% ipython --no-banner

In [1]: import numpy as np

In [2]: import numpy.linalg as la

In [3]: np.set_printoptions(precision=2, suppress=True, linewidth=100)

In [4]: tidy = lambda a: np.round(a, 2) + 0

In [5]: m1 = np.load("layer2.npy")

In [6]: print(m1)
[[ 0  3 -4 -1  2  5  2]
 [ 3  0  3 -4 -1  2  5]
 [-4  3  0  3 -4 -1  2]
 [-1 -4  3  0  3 -4 -1]
 [ 2 -1 -4  3  0  3 -4]
 [ 5  2 -1 -4  3  0  3]
 [ 2  5  2 -1 -4  3  0]]

In [7]: # symmetric, so the eigenvalues are real

In [8]: w, V = la.eigh(m1)

In [9]: print(tidy(la.eigvalsh(m1 @ m1)))
[  0.89   6.73  13.43  33.39  89.18 113.25 151.13]

In [10]: print(tidy(V @ np.diag(w) @ V.T))
[[ 0.  3. -4. -1.  2.  5.  2.]
 [ 3.  0.  3. -4. -1.  2.  5.]
 [-4.  3.  0.  3. -4. -1.  2.]
 [-1. -4.  3.  0.  3. -4. -1.]
 [ 2. -1. -4.  3.  0.  3. -4.]
 [ 5.  2. -1. -4.  3.  0.  3.]
 [ 2.  5.  2. -1. -4.  3.  0.]]

In [11]: rng = np.random.default_rng(26)

In [12]: M2 = m1 + rng.integers(-2, 3, (7, 6)) @ rng.integers(-2, 3, (6, 7))

In [13]: print(M2)
[[  1  -1  -6   4   8  13   0]
 [  4   2  -3  -5   1   6  10]
 [  4   7  -4   7  -2  -3  -1]
 [ -4  -4   7  -3  -1 -12  12]
 [  7  -9  -8   2   2   7   3]
 [  2  11   3  -4  -2  -8  -4]
 [ -4   8   2   0  -5   3   8]]

In [14]: print(M2 - m1)
[[ 1 -4 -2  5  6  8 -2]
 [ 1  2 -6 -1  2  4  5]
 [ 8  4 -4  4  2 -2 -3]
 [-3  0  4 -3 -4 -8 13]
 [ 5 -8 -4 -1  2  4  7]
 [-3  9  4  0 -5 -8 -7]
 [-6  3  0  1 -1  0  8]]

In [15]: print(tidy(la.svd(M2 - m1, compute_uv=False)))
[22.88 20.5  10.76  9.4   5.4   1.32  0.  ]

In [16]: print(tidy(la.norm(M2, 2) / la.norm(M2)))
0.68

In [17]: print(np.argsort(-la.norm(M2, axis=0).round(6), kind="stable")[:3])
[5 1 6]

In [18]: labels = rng.integers(0, 2, 3)

In [19]: arr = np.array([[8, 6, 0], [3, 4, 3], [4, 2, 1]]) * (labels[:, None] == labels)

In [20]: print(arr)
[[8 0 0]
 [0 4 0]
 [4 0 1]]

In [21]: print(arr @ arr)
[[64  0  0]
 [ 0 16  0]
 [36  0  1]]

In [22]: print(la.matrix_power(arr - np.diag(np.diag(arr)), 3))
[[0 0 0]
 [0 0 0]
 [0 0 0]]

In [23]: M2 = np.array([[1, 3], [1, 2]])

In [24]: Z = np.kron(M2, arr)

In [25]: print(Z)
[[ 8  0  0 24  0  0]
 [ 0  4  0  0 12  0]
 [ 4  0  1 12  0  3]
 [ 8  0  0 16  0  0]
 [ 0  4  0  0  8  0]
 [ 4  0  1  8  0  2]]

In [26]: print(la.matrix_rank(Z))
6

In [27]: mat = np.load("dump.npy")

In [28]: print(mat)
[[-4  3 -4 -2 -5]
 [-2  0  0 -2 -4]
 [ 0  3 -4  2  3]]

In [29]: print(la.matrix_rank(mat, rtol=0.1))
2

In [30]: u, v = mat[2], mat[1]

In [31]: print(u @ u)
38

In [32]: pr = (u @ v) / (u @ u) * u

In [33]: print(np.outer(u, v))
[[  0   0   0   0   0]
 [ -6   0   0  -6 -12]
 [  8   0   0   8  16]
 [ -4   0   0  -4  -8]
 [ -6   0   0  -6 -12]]

In [34]: print(tidy((v - pr) @ u))
0.0

In [35]: print(la.matrix_rank(np.outer(u, v)))
1

In [36]: print(tidy(la.norm(u + v) ** 2 + la.norm(u - v) ** 2))
124.0

In [37]: t3 = np.stack([mat, 2 * mat, mat[::-1]])

In [38]: print(la.matrix_rank(t3.reshape(3, -1)))
2

In [39]: print(t3.shape)
(3, 3, 5)

In [40]: print(t3.sum(axis=0))
[[-12  12 -16  -4 -12]
 [ -8   0   0  -8 -16]
 [ -4  12 -16   4   4]]

In [41]: print(la.matrix_rank(t3))
[2 2 2]

In [42]: rk = la.matrix_rank(mat)

In [43]: print(rk)
2

In [44]: N = la.svd(mat)[2][rk:].T

In [45]: print(N.shape)
(5, 3)

In [46]: print([int(la.matrix_rank(mat[:i])) for i in range(1, len(mat) + 1)])
[1, 2, 2]

In [47]: print(np.allclose(mat @ N, 0))
True

In [48]: print(tidy(mat @ N))
[[0. 0. 0.]
 [0. 0. 0.]
 [0. 0. 0.]]
